$ python -q
>>> import numpy as np
>>> np.set_printoptions(precision=1, suppress=True, linewidth=100, sign=" ")
>>> def rnd(a):
...     return np.round(a, 1) + 0
... 
>>> mat = np.load("a.npy")
>>> print(mat)
[[ 1  0  0  0  0  0  0  0  0]
 [-1 -2  0  0  0  0  0  0  0]
 [-1 -1 -3  0  0  0  0  0  0]
 [ 3  2 -2  1  0  0  0  0  0]
 [-2  2 -1  3 -3  0  0  0  0]
 [ 1  3 -2  0 -2 -3  0  0  0]
 [ 3  0  0  0 -1 -3 -2  0  0]
 [ 0 -2  1 -3 -3  2  1  0  0]
 [ 3  3  2 -1  3  0 -1  0 -2]]
>>> try:
...     np.linalg.inv(mat)
... except np.linalg.LinAlgError as e:
...     print(e)
... 
Singular matrix
>>> print(np.prod(np.diag(mat)), rnd(np.linalg.det(mat)))
0 0.0
>>> print(np.linalg.matrix_rank(mat - mat[0, 0] * np.eye(9)))
8
>>> M = np.loadtxt("out18.csv", delimiter=",")
>>> print(M)
[[ 1.9 -1.   0.  -1.  -2.   0.9  2.1 -1.  -1.9]
 [ 2.  -1.2 -0.1 -1.1 -2.   1.   2.  -1.  -2. ]
 [ 2.2 -0.9  0.  -0.9 -2.   0.8  2.1 -1.  -2. ]
 [ 2.  -1.  -0.1 -1.  -1.9  0.8  2.  -1.  -1.9]
 [ 2.1 -1.   0.  -1.  -1.9  0.9  1.9 -1.  -2. ]
 [ 1.9 -1.  -0.1 -1.1 -2.1  1.1  2.2 -1.1 -2.1]
 [ 2.  -1.   0.1 -1.  -2.   1.1  1.8 -0.9 -2. ]
 [ 2.  -0.9 -0.2 -1.1 -2.   1.   1.8 -1.1 -2.1]
 [ 1.9 -0.8 -0.1 -1.  -2.   1.1  1.8 -1.1 -2. ]
 [ 1.8 -0.9  0.1 -1.1 -2.1  1.1  2.  -1.1 -2.2]
 [ 2.  -1.  -0.1 -0.8 -2.1  0.9  1.9 -1.  -2.1]
 [ 2.  -1.2  0.  -1.  -2.1  1.2  2.  -0.8 -2. ]
 [ 2.  -1.1  0.  -0.9 -1.9  0.8  2.1 -0.9 -2. ]
 [ 2.  -1.1 -0.1 -1.2 -1.9  1.   2.1 -0.9 -2. ]
 [-1.   1.9  1.   2.   1.1 -2.   2.   1.1  1. ]
 [-1.   2.   0.9  1.9  0.9 -1.9  2.   1.2  0.8]
 [-1.   2.2  1.   2.   0.9 -2.2  2.   1.1  0.8]
 [-0.8  1.9  0.9  2.   1.  -2.   1.9  0.9  1. ]
 [-0.8  2.   1.1  2.1  1.  -1.9  1.9  1.   1. ]
 [-0.9  1.9  1.   2.1  1.  -1.8  1.9  1.1  1.1]
 [-0.8  2.   1.   1.9  0.9 -2.1  1.9  1.   0.9]
 [-1.   2.   0.9  1.9  1.1 -2.1  2.3  0.9  1. ]
 [-1.   2.   0.9  2.   1.  -2.   1.8  1.2  1.1]
 [-1.   1.9  1.1  2.   1.1 -2.   2.2  1.   1. ]
 [-1.2  2.1  1.   2.1  1.  -2.2  2.1  1.   1.1]
 [-1.   2.   1.1  2.1  0.9 -2.   2.   0.9  0.9]
 [-1.   2.2  1.1  2.2  1.  -2.   2.   1.   1. ]
 [-0.9  2.   1.1  2.   1.1 -1.9  1.9  0.8  1. ]
 [ 0.  -2.2 -0.1  1.1 -1.   1.  -2.1 -0.1 -2.1]
 [-0.2 -1.8 -0.1  1.1 -0.9  1.1 -1.8  0.1 -2.1]
 [ 0.  -1.9  0.1  1.  -0.8  1.1 -2.1  0.  -2. ]
 [ 0.1 -2.  -0.1  1.  -0.9  0.8 -2.2 -0.1 -1.9]
 [ 0.1 -1.9  0.   1.1 -1.1  1.  -2.1  0.3 -1.8]
 [ 0.  -2.1  0.   1.  -1.1  1.  -1.9  0.  -2. ]
 [ 0.1 -1.9 -0.2  0.9 -1.   1.3 -2.1 -0.1 -1.8]
 [ 0.1 -2.2  0.2  1.1 -1.   1.1 -2.   0.  -2.1]
 [ 0.1 -2.   0.2  1.  -0.8  0.9 -1.9 -0.2 -2.2]
 [ 0.1 -2.1 -0.1  1.1 -1.   1.1 -2.  -0.1 -2. ]
 [ 0.1 -2.   0.   1.  -0.9  1.  -1.8  0.1 -1.9]
 [ 0.  -2.   0.1  0.9 -0.9  0.9 -1.9  0.  -2.1]
 [ 0.1 -1.9 -0.1  0.8 -0.9  0.9 -2.   0.  -1.9]
 [-0.2 -1.9  0.2  0.9 -1.   1.  -1.8  0.1 -2. ]]
>>> x0 = np.array([8, 9, 6, 6, 0, 5, 8, 9, 1])
>>> rhs = M @ x0
>>> print(rnd(np.linalg.solve(M.T @ M, M.T @ rhs)))
[ 8.  9.  6.  6.  0.  5.  8.  9.  1.]
>>> print(rnd(np.linalg.pinv(M) @ M))
[[ 1.  0.  0.  0.  0.  0.  0.  0.  0.]
 [ 0.  1.  0.  0.  0.  0.  0.  0.  0.]
 [ 0.  0.  1.  0.  0.  0.  0.  0.  0.]
 [ 0.  0.  0.  1.  0.  0.  0.  0.  0.]
 [ 0.  0.  0.  0.  1.  0.  0.  0.  0.]
 [ 0.  0.  0.  0.  0.  1.  0.  0.  0.]
 [ 0.  0.  0.  0.  0.  0.  1.  0.  0.]
 [ 0.  0.  0.  0.  0.  0.  0.  1.  0.]
 [ 0.  0.  0.  0.  0.  0.  0.  0.  1.]]
>>> rng = np.random.default_rng(90)
>>> rhs = rhs + 0.3 * rng.normal(size=42)
>>> print(rnd(rhs))
[ 11.1   7.9  13.9   9.7  10.4  10.1  11.9   7.9   9.6   9.7  10.2  12.5  11.4  10.2  44.2  44.7
  45.9  42.2  46.5  45.   44.   44.   43.5  44.7  43.9  44.3  47.4  43.  -28.2 -21.5 -24.2 -28.6
 -20.7 -25.  -25.5 -23.9 -24.5 -25.6 -21.7 -24.5 -25.8 -22.8]
>>> b, *_ = np.linalg.lstsq(M, rhs)
>>> print(rnd(M.T @ (rhs - M @ b)))
[ 0.  0.  0.  0.  0.  0.  0.  0.  0.]
>>> print(rnd(b))
[ 7.5  9.1  6.   5.4 -0.3  4.3  7.9  9.1  0.5]
>>> print(b.round())
[ 7.  9.  6.  5. -0.  4.  8.  9.  1.]
>>> Xs = (M - M.mean(axis=0)) / M.std(axis=0)
>>> print(rnd(Xs.std(axis=0)))
[ 1.  1.  1.  1.  1.  1.  1.  1.  1.]
>>> print(np.argwhere(np.abs(Xs) > 2))
[]
>>> b = np.linalg.lstsq(np.delete(Xs, 5, axis=1), Xs[:, 5])[0]
>>> print(rnd(b))
[-0.1 -0.3  0.  -0.3 -0.5 -0.3 -0.1  0.1]
>>> print(np.abs(b).argmax())
4
>>> print(rnd(1 - np.var(Xs[:, 5] - np.delete(Xs, 5, axis=1) @ b)))
1.0
>>> x0 = np.array([1, 5, -5, 1, 4, -1, -4, -3, 0])
>>> rhs = M @ x0
>>> b, lr = np.zeros(9), 1 / np.linalg.norm(M, 2) ** 2
>>> for i in range(250):
...     b -= lr * M.T @ (M @ b - rhs)
...     if i % 50 == 0: print(i, round(np.linalg.norm(M @ b - rhs), 1))
... 
0 34.5
50 5.3
100 5.0
150 4.8
200 4.5
>>> print(rnd(np.linalg.cond(M)))
55.3
>>> hat = M @ np.linalg.solve(M.T @ M, M.T)
>>> print(rnd(np.linalg.eigvalsh(hat)))
[ 0.  0.  0.  0.  0.  0.  0.  0.  0.  0.  0.  0.  0.  0.  0.  0.  0.  0.  0.  0.  0.  0.  0.  0.
  0.  0.  0.  0.  0.  0.  0.  0.  0.  1.  1.  1.  1.  1.  1.  1.  1.  1.]
>>> print(rnd(np.diag(hat)))
[ 0.1  0.1  0.2  0.1  0.1  0.2  0.2  0.2  0.2  0.3  0.2  0.3  0.2  0.2  0.1  0.3  0.3  0.1  0.2
  0.2  0.2  0.2  0.2  0.2  0.3  0.2  0.2  0.2  0.2  0.4  0.2  0.2  0.4  0.2  0.3  0.2  0.4  0.2
  0.1  0.2  0.1  0.3]
>>> Xs = M - M.mean(axis=1)
Traceback (most recent call last):
  File "<python-input-36>", line 1, in <module>
    Xs = M - M.mean(axis=1)
         ~~^~~~~~~~~~~~~~~~
ValueError: operands could not be broadcast together with shapes (42,9) (42,) 
>>> Xs = M - M.mean(axis=0)
>>> left, sigma, Vh = np.linalg.svd(Xs, full_matrices=False)
>>> print(np.abs(Vh[0]).argmax())
1
>>> print(rnd((sigma ** 2).sum() ** 2 / (sigma ** 4).sum()))
1.7
>>> print(np.abs(left[:, 0]).argmax())
24
>>> print(np.searchsorted(np.cumsum(sigma ** 2) / (sigma ** 2).sum(), 0.9) + 1)
2
>>> print(rnd(sigma ** 2 / (sigma ** 2).sum()))
[ 0.7  0.3  0.   0.   0.   0.   0.   0.   0. ]
>>> F = np.loadtxt("x.csv", delimiter=",")
>>> print(F)
[[ -4.   4.   4.   9.]
 [ 18.   5.   0. -18.]
 [-18.  -4.   1.  18.]
 [  0.   4.   4.   5.]]
>>> print(np.linalg.cond(M) > 100)
False
>>> print(round(np.log10(np.linalg.cond(M))))
2
>>> print(np.linalg.matrix_rank(M, rtol=0.1))
3
>>> print(rnd(np.abs(np.linalg.svd(M)[2][-1])))
[ 0.3  0.2  0.3  0.   0.7  0.3  0.1  0.3  0.4]
>>> print(rnd(np.linalg.det(F)))
-100.0
>>> print(np.allclose(F, F.T))
False
>>> print(rnd(np.abs(np.linalg.eigvals(F)).max()))
5.0
>>> print(np.trace(F))
7.0
>>> print((F + F.T) / 2)
[[-4.  11.  -7.   4.5]
 [11.   5.  -2.  -7. ]
 [-7.  -2.   1.  11. ]
 [ 4.5 -7.  11.   5. ]]
>>> X = np.loadtxt("mat.csv", delimiter=",")
>>> print(X)
[[-3.5 -3.   3.9 -1.5  1.7]
 [ 0.8  2.7  1.7 -6.3 -1.6]
 [ 0.8  0.  -0.9  2.8  1.7]
 [-2.1 -1.8 -0.7  2.2 -3. ]
 [-2.3  2.3 -5.9  3.7  3.6]
 [-2.2 -1.4 -2.3  3.7  2.2]
 [-1.7 -1.1 -4.3 -2.7  3. ]
 [ 0.3  3.4  1.1 -3.9  0.7]
 [-0.8 -3.  -4.   1.3  1. ]
 [ 6.2  8.7 -5.8  0.9 -2.1]
 [ 3.2  5.   1.6  3.3  1.7]
 [-3.1 -2.7  6.8 -3.9  9.2]
 [ 1.8  4.8  6.6  4.2  5.8]
 [ 4.1  3.3  5.5  2.6 -3.9]
 [ 0.9 -3.   5.  -6.5  0.9]
 [-0.3  5.1 -4.2 -3.6 -2.6]
 [-0.2 -5.8 -0.4 -6.4 -4.2]
 [ 0.  -7.4  0.4 -1.6 -0.4]
 [ 5.  -0.2  0.2  6.7 -6.1]
 [-0.3  0.1 -0.1  2.   2.1]
 [-1.   8.1  5.3  1.3 -1.9]
 [-3.9 -3.4 10.9  4.9  1.9]
 [ 5.4  5.4 -0.3 -5.8 -6.9]
 [-0.1  0.1  1.2 -0.3 -4. ]
 [ 1.7 -6.2  5.   1.7  1.1]
 [-6.6  0.8  6.  -0.7  0.7]
 [ 5.7 -4.9 -1.4  0.4  2.7]
 [ 1.2 -1.6  5.4  2.8  5.9]
 [ 2.4  2.5 -4.2  4.1 -1.9]
 [ 3.9  6.1 -8.  -2.5 -7.5]]
>>> gram = np.cov(X, rowvar=False)
>>> print(rnd(gram))
[[ 9.5  4.4 -4.4  0.7 -5. ]
 [ 4.4 18.1 -4.7  0.8 -5.1]
 [-4.4 -4.7 20.6  1.2  6.4]
 [ 0.7  0.8  1.2 13.7  2.5]
 [-5.  -5.1  6.4  2.5 14.8]]
>>> print(rnd(np.linalg.eigvalsh(gram)[::-1]))
[ 31.8  15.8  13.3   9.7   5.9]
>>> print(gram.shape)
(5, 5)
>>> print(rnd(np.median(X, axis=0)))
[ 0.2  0.   0.3  1.1  0.8]
>>> print(F.ravel(order="F"))
[ -4.  18. -18.   0.   4.   5.  -4.   4.   4.   0.   1.   4.   9. -18.  18.   5.]
>>> t3 = F.reshape(4, 2, -1)
>>> print(t3.sum(axis=1))
[[  0.  13.]
 [ 18. -13.]
 [-17.  14.]
 [  4.   9.]]
>>> print(np.swapaxes(t3, 1, 2)[0])
[[-4.  4.]
 [ 4.  9.]]
>>> print(t3.shape)
(4, 2, 2)
>>> print(t3[:, 0])
[[ -4.   4.]
 [ 18.   5.]
 [-18.  -4.]
 [  0.   4.]]
>>> z = X[:, 1] > np.median(X[:, 1])
>>> f = X[z].mean(axis=0) - X[~z].mean(axis=0)
>>> print(rnd(f))
[ 1.3  6.9 -1.5 -0.3 -2.4]
>>> print((((X - X.mean(axis=0)) @ f > 0) == z).mean())
0.9
>>> print(np.argsort(-np.abs(f).round(6), kind="stable"))
[ 1  4  2  0  3]
